In [1]: import numpy as np

In [2]: from numpy import linalg as LA

In [3]: np.set_printoptions(precision=2, suppress=True, linewidth=200, sign=" ")

In [4]: rng = np.random.default_rng(7)

In [5]: F = np.eye(6, dtype=int)[rng.permutation(6)] * np.array([1, -3, -3, 3, 3, -3])

In [6]: F
Out[6]: 
array([[ 0,  0,  0,  0,  0, -3],
       [ 0,  0, -3,  0,  0,  0],
       [ 1,  0,  0,  0,  0,  0],
       [ 0,  0,  0,  0,  3,  0],
       [ 0, -3,  0,  0,  0,  0],
       [ 0,  0,  0,  3,  0,  0]])

In [7]: A2 = F + rng.integers(-2, 3, (6, 5)) @ rng.integers(-2, 3, (5, 6))

In [8]: A2
Out[8]: 
array([[  1,   2,  -5,   2,   3, -11],
       [ -7,  -1, -16,  -3,  -2,   0],
       [  3,  -6,   0, -12,   0,   6],
       [  5,  -3,   4,  -5,   4,   2],
       [ -3,   0,  -5,   5,   0,  -4],
       [  0,   2,   4,   5,   0,   4]])

In [9]: np.abs(A2 - F).sum(axis=1)
Out[9]: array([ 21,  26,  26,  20,  20,  12])

In [10]: np.round(LA.svd(A2 - F, compute_uv=False), 2) + 0
Out[10]: array([ 20.31,  16.38,   8.81,   2.02,   0.83,   0.  ])

In [11]: A2 - F
Out[11]: 
array([[  1,   2,  -5,   2,   3,  -8],
       [ -7,  -1, -13,  -3,  -2,   0],
       [  2,  -6,   0, -12,   0,   6],
       [  5,  -3,   4,  -5,   1,   2],
       [ -3,   3,  -5,   5,   0,  -4],
       [  0,   2,   4,   2,   0,   4]])

In [12]: F @ F.T
Out[12]: 
array([[ 9,  0,  0,  0,  0,  0],
       [ 0,  9,  0,  0,  0,  0],
       [ 0,  0,  1,  0,  0,  0],
       [ 0,  0,  0,  9,  0,  0],
       [ 0,  0,  0,  0,  9,  0],
       [ 0,  0,  0,  0,  0,  9]])

In [13]: F.T @ F
Out[13]: 
array([[ 1,  0,  0,  0,  0,  0],
       [ 0,  9,  0,  0,  0,  0],
       [ 0,  0,  9,  0,  0,  0],
       [ 0,  0,  0,  9,  0,  0],
       [ 0,  0,  0,  0,  9,  0],
       [ 0,  0,  0,  0,  0,  9]])

In [14]: LA.norm(F, axis=0)
Out[14]: array([ 1.,  3.,  3.,  3.,  3.,  3.])

In [15]: m1 = np.array([[-0.7, 1.1, 0.2, 1.1, -1.1],
    ...:     [-0.1, 1.7, -0.5, -0.4, 0.7],
    ...:     [-0.9, 0.3, 0.0, 1.0, 0.3],
    ...:     [1.1, -0.5, 1.2, -0.6, 0.8],
    ...:     [-0.6, -1.9, -0.5, 0.8, -0.5],
    ...:     [-0.5, 0.2, -0.5, -0.6, 0.4],
    ...:     [1.5, -1.6, -0.6, -1.4, 2.0],
    ...:     [0.0, 0.9, -0.9, -0.3, 0.3],
    ...:     [0.2, 0.1, -1.4, -0.9, 0.9],
    ...:     [-0.5, 0.8, 0.8, 0.0, -1.3],
    ...:     [0.9, -1.4, 1.3, 1.9, 0.9],
    ...:     [0.3, 0.0, 0.2, 0.7, -0.9],
    ...:     [-1.3, -0.1, -2.2, 0.0, 1.4],
    ...:     [1.9, 0.6, 0.8, 0.2, -0.6],
    ...:     [0.3, 0.7, 0.2, -1.9, 2.1],
    ...:     [-0.5, 0.9, 0.8, 0.8, 0.5],
    ...:     [-0.2, 0.3, 0.6, 0.1, 0.5],
    ...:     [0.4, 0.8, -1.3, 0.4, -1.4],
    ...:     [-0.7, -1.5, -1.2, 0.9, 1.2],
    ...:     [1.8, 2.6, -0.7, 1.2, 0.5]])

In [16]: m1[10] *= 10

In [17]: m1
Out[17]: 
array([[ -0.7,   1.1,   0.2,   1.1,  -1.1],
       [ -0.1,   1.7,  -0.5,  -0.4,   0.7],
       [ -0.9,   0.3,   0. ,   1. ,   0.3],
       [  1.1,  -0.5,   1.2,  -0.6,   0.8],
       [ -0.6,  -1.9,  -0.5,   0.8,  -0.5],
       [ -0.5,   0.2,  -0.5,  -0.6,   0.4],
       [  1.5,  -1.6,  -0.6,  -1.4,   2. ],
       [  0. ,   0.9,  -0.9,  -0.3,   0.3],
       [  0.2,   0.1,  -1.4,  -0.9,   0.9],
       [ -0.5,   0.8,   0.8,   0. ,  -1.3],
       [  9. , -14. ,  13. ,  19. ,   9. ],
       [  0.3,   0. ,   0.2,   0.7,  -0.9],
       [ -1.3,  -0.1,  -2.2,   0. ,   1.4],
       [  1.9,   0.6,   0.8,   0.2,  -0.6],
       [  0.3,   0.7,   0.2,  -1.9,   2.1],
       [ -0.5,   0.9,   0.8,   0.8,   0.5],
       [ -0.2,   0.3,   0.6,   0.1,   0.5],
       [  0.4,   0.8,  -1.3,   0.4,  -1.4],
       [ -0.7,  -1.5,  -1.2,   0.9,   1.2],
       [  1.8,   2.6,  -0.7,   1.2,   0.5]])

In [18]: # row 10 is much longer than the rest

In [19]: Xs = m1 - m1.mean(axis=0)

In [20]: vecs = LA.svd(Xs)[2][:1]

In [21]: A2 = Xs - Xs @ vecs.T @ vecs

In [22]: (Xs @ vecs.T).std(axis=0)
Out[22]: array([ 6.55])

In [23]: LA.norm(A2, axis=1).round(6).argmax()
Out[23]: np.int64(6)

In [24]: np.cov(Xs @ vecs.T, rowvar=False)
Out[24]: array( 45.21)

In [25]: Q, r_ = LA.qr(m1)

In [26]: np.abs(np.diag(r_))
Out[26]: array([ 9.81,  7.99,  4.76,  5.75,  4.64])

In [27]: np.allclose(r_.T @ r_, m1.T @ m1)
Out[27]: True

In [28]: r_
Out[28]: 
array([[  9.81, -12.48,  12.25,  17.07,   8.44],
       [  0.  ,  -7.99,   3.53,   6.26,   3.  ],
       [  0.  ,   0.  ,  -4.76,  -3.35,   0.6 ],
       [  0.  ,   0.  ,   0.  ,   5.75,   0.18],
       [  0.  ,   0.  ,   0.  ,   0.  ,   4.64]])

In [29]: np.round(Q @ r_, 2) + 0
Out[29]: 
array([[ -0.7,   1.1,   0.2,   1.1,  -1.1],
       [ -0.1,   1.7,  -0.5,  -0.4,   0.7],
       [ -0.9,   0.3,   0. ,   1. ,   0.3],
       [  1.1,  -0.5,   1.2,  -0.6,   0.8],
       [ -0.6,  -1.9,  -0.5,   0.8,  -0.5],
       [ -0.5,   0.2,  -0.5,  -0.6,   0.4],
       [  1.5,  -1.6,  -0.6,  -1.4,   2. ],
       [  0. ,   0.9,  -0.9,  -0.3,   0.3],
       [  0.2,   0.1,  -1.4,  -0.9,   0.9],
       [ -0.5,   0.8,   0.8,   0. ,  -1.3],
       [  9. , -14. ,  13. ,  19. ,   9. ],
       [  0.3,   0. ,   0.2,   0.7,  -0.9],
       [ -1.3,  -0.1,  -2.2,   0. ,   1.4],
       [  1.9,   0.6,   0.8,   0.2,  -0.6],
       [  0.3,   0.7,   0.2,  -1.9,   2.1],
       [ -0.5,   0.9,   0.8,   0.8,   0.5],
       [ -0.2,   0.3,   0.6,   0.1,   0.5],
       [  0.4,   0.8,  -1.3,   0.4,  -1.4],
       [ -0.7,  -1.5,  -1.2,   0.9,   1.2],
       [  1.8,   2.6,  -0.7,   1.2,   0.5]])
